In [1]: import numpy as np

In [2]: from numpy import linalg as LA

In [3]: np.set_printoptions(precision=1, suppress=True, linewidth=120, legacy="1.25")

In [4]: tidy = lambda a: np.round(a, 1) + 0

In [5]: f = np.array([3, 4]) + 0.5

In [6]: A = np.eye(2) - 2 * np.outer(f, f) / (f @ f)

In [7]: tidy(A)
Out[7]: 
array([[ 0.2, -1. ],
       [-1. , -0.2]])

In [8]: print(tidy(LA.eigvalsh(A).min()))
-1.0

In [9]: print([round(float(LA.det(A[:i, :i])), 2) + 0 for i in range(1, 3)])
[0.25, -1.0]

In [10]: rng = np.random.default_rng(2017)

In [11]: out = A + rng.integers(-2, 3, (2, 1)) @ rng.integers(-2, 3, (1, 2))

In [12]: tidy(out)
Out[12]: 
array([[ 0.2, -1. ],
       [-5. , -0.2]])

In [13]: out - A
Out[13]: 
array([[ 0.,  0.],
       [-4.,  0.]])

In [14]: tidy(A @ A.T)
Out[14]: 
array([[1., 0.],
       [0., 1.]])

In [15]: tidy(A.T @ A)
Out[15]: 
array([[1., 0.],
       [0., 1.]])

In [16]: tidy(LA.svd(A, compute_uv=False))
Out[16]: array([1., 1.])

In [17]: out = A / LA.norm(A, axis=1, keepdims=True)

In [18]: C2 = out @ out.T

In [19]: (C2 - 2 * np.eye(2)).round(6).argmax(axis=1)
Out[19]: array([1, 0])

In [20]: tidy(LA.norm(out, axis=1))
Out[20]: array([1., 1.])

In [21]: tidy(C2)
Out[21]: 
array([[1., 0.],
       [0., 1.]])

In [22]: m1 = np.loadtxt("out6.csv", delimiter=",")

In [23]: m1
Out[23]: 
array([[0., 3., 3.],
       [3., 0., 3.],
       [3., 3., 0.]])

In [24]: f, g = m1[0], m1[1]

In [25]: print(f @ f)
18.0

In [26]: p = (f @ g) / (f @ f) * f

In [27]: np.outer(f, g)
Out[27]: 
array([[0., 0., 0.],
       [9., 0., 9.],
       [9., 0., 9.]])

In [28]: (g - p) @ f
Out[28]: 0.0

In [29]: tidy(LA.norm(f + g) ** 2 + LA.norm(f - g) ** 2)
Out[29]: 72.0

In [30]: evals, V = LA.eigh(m1)

In [31]: np.abs(V[:, -1]).round(6).argmax()
Out[31]: 0

In [32]: tidy(LA.eigvalsh(m1 @ m1))
Out[32]: array([ 9.,  9., 36.])

In [33]: print((evals > 1e-8).sum(), (evals < -1e-8).sum())
1 2

In [34]: tidy(V.T @ m1 @ V)
Out[34]: 
array([[-3.,  0.,  0.],
       [ 0., -3.,  0.],
       [ 0.,  0.,  6.]])

In [35]: tidy(LA.svd(m1, compute_uv=False))
Out[35]: array([6., 3., 3.])

In [36]: evals, V = LA.eigh(m1)

In [37]: x0 = np.array([0, 3, 3])

In [38]: print(tidy(V * np.maximum(evals, 0) @ V.T))
[[2. 2. 2.]
 [2. 2. 2.]
 [2. 2. 2.]]

In [39]: x0 @ m1 @ x0 / (x0 @ x0), tidy(evals[0]), evals[-1]
Out[39]: (3.0, -3.0, 6.0)

In [40]: tidy(LA.eigvalsh(m1[1:, 1:]))
Out[40]: array([-3.,  3.])

In [41]: print(tidy(LA.eigvalsh(m1).min()))
-3.0

In [42]: print([round(float(LA.det(m1[:i, :i])), 2) + 0 for i in range(1, 4)])
[0.0, -9.0, 54.0]

In [43]: x0 = np.array([2, -2, 1])

In [44]: m1 @ np.ones(3)
Out[44]: array([6., 6., 6.])

In [45]: (m1 * x0).sum(axis=1)
Out[45]: array([-3.,  9.,  0.])

In [46]: np.einsum("ij,j->i", m1, x0)
Out[46]: array([-3.,  9.,  0.])

In [47]: (m1 @ x0).argmax()
Out[47]: 1

In [48]: LA.norm(m1 @ x0) <= LA.norm(m1, 2) * LA.norm(x0) + 1e-9
Out[48]: True

In [49]: X = np.load("data.npy")

In [50]: print(X)
[[33 21  6]
 [31 43  0]
 [84 27 30]
 [58 19 20]
 [ 0  0  5]
 [39 39  1]
 [40 49  0]
 [ 0  0  0]
 [ 0 19  0]
 [ 6  0 19]
 [ 0  0  0]
 [97 31 35]
 [25  0 19]
 [74 53 13]
 [ 8 23  0]
 [ 6 45  0]
 [ 0  0  0]
 [11  0 18]
 [ 0  0  0]
 [98 41 31]]

In [51]: idx = rng.permutation(2)

In [52]: idx
Out[52]: array([0, 1])

In [53]: out = A[idx][:, idx]

In [54]: tidy(np.diag(out))
Out[54]: array([ 0.2, -0.2])

In [55]: np.trace(out)
Out[55]: 0.0

In [56]: x0 = np.array([1, 0, -4])

In [57]: target = X @ x0

In [58]: print(tidy(LA.pinv(X) @ X))
[[1. 0. 0.]
 [0. 1. 0.]
 [0. 0. 1.]]

In [59]: tidy(LA.lstsq(X, target)[0])
Out[59]: array([ 1.,  0., -4.])

In [60]: print(tidy(LA.solve(X.T @ X, X.T @ target)))
[ 1.  0. -4.]

In [61]: target = target + 0.1 * rng.normal(size=20)

In [62]: tidy(target)
Out[62]: 
array([  8.8,  30.9, -36. , -21.9, -20.2,  35.1,  39.9,  -0.1,   0.1, -69.9,   0. , -43.1, -50.8,  22.2,   7.8,   6. ,
         0. , -60.9,   0. , -26. ])

In [63]: coef, *_ = LA.lstsq(X, target)

In [64]: print(coef.round())
[ 1.  0. -4.]

In [65]: tidy(LA.norm(target - X @ coef))
Out[65]: 0.5

In [66]: tidy(X.T @ (target - X @ coef))
Out[66]: array([0., 0., 0.])

In [67]: tidy(coef)
Out[67]: array([ 1.,  0., -4.])

In [68]: idx = rng.permutation(3)

In [69]: print(idx)
[2 0 1]

In [70]: out = m1[idx][:, idx]

In [71]: print(out)
[[0. 3. 3.]
 [3. 0. 3.]
 [3. 3. 0.]]

In [72]: np.trace(out)
Out[72]: 0.0
